% python3 -q
>>> import numpy as np
>>> import numpy.linalg as la
>>> np.set_printoptions(precision=2, suppress=True, linewidth=140)
>>> M = np.load("data.npy")
>>> M
array([[ 1, -1, -1,  1,  1, -1, -1,  1],
       [ 1,  1,  1,  1,  1,  1,  1,  1],
       [ 1,  1, -1, -1, -1, -1,  1,  1]])
>>> B = M / np.sqrt((M ** 2).mean(axis=1, keepdims=True))
>>> la.matrix_rank(B) == la.matrix_rank(M)
np.True_
>>> W1 = np.array([[0, -1, -2, -1, -5, -1],
...     [-3, -5, 0, 3, 5, 4],
...     [-2, 0, -1, -4, -2, -2],
...     [4, -2, 1, -2, 4, 3],
...     [0, 0, 1, -2, -2, 0],
...     [-4, 2, 3, 5, 2, -5],
...     [-5, -4, -4, -5, 2, -5],
...     [0, 3, -3, 1, -5, 0]])
>>> coef = np.array([-1, -2, -1, 0, 1, -2])
>>> H = np.maximum(M @ W1 + coef, 0)
>>> (H > 0).astype(int)
array([[1, 1, 0, 0, 0, 1],
       [0, 0, 0, 0, 0, 0],
       [0, 0, 0, 1, 0, 0]])
>>> print(la.matrix_rank(H))
2
>>> (H > 0).mean(axis=0)
array([0.33, 0.33, 0.  , 0.33, 0.  , 0.33])
>>> basis = np.array([[2, 1, 0], [3, 2, 0], [2, 3, 1], [1, 2, 1], [2, 0, 0], [1, 3, 3]])
>>> H @ basis
array([[57, 51, 24],
       [ 0,  0,  0],
       [ 1,  2,  1]])
>>> W1 @ basis
array([[-19, -13,  -6],
       [ -4,   5,  15],
       [-16, -19, -11],
       [ 13,   8,   8],
       [ -4,  -1,  -1],
       [  8,   4,  -7],
       [-36, -50, -24],
       [ -6,  -1,  -2]])
>>> U, sigma, VT = la.svd(M, full_matrices=False)
>>> print(sigma)
[2.83 2.83 2.83]
>>> (sigma > 1e-8).sum()
np.int64(3)
>>> np.round(U.T @ M @ VT.T, 2) + 0
array([[2.83, 0.  , 0.  ],
       [0.  , 2.83, 0.  ],
       [0.  , 0.  , 2.83]])
>>> np.allclose(U * sigma @ VT, M)
True
>>> np.round(np.sqrt((sigma ** 2).sum()), 2), round(float(la.norm(M)), 2)
(np.float64(4.9), 4.9)
>>> sigma / sigma[0]
array([1., 1., 1.])
>>> print(np.round(VT @ VT.T, 2) + 0)
[[1. 0. 0.]
 [0. 1. 0.]
 [0. 0. 1.]]
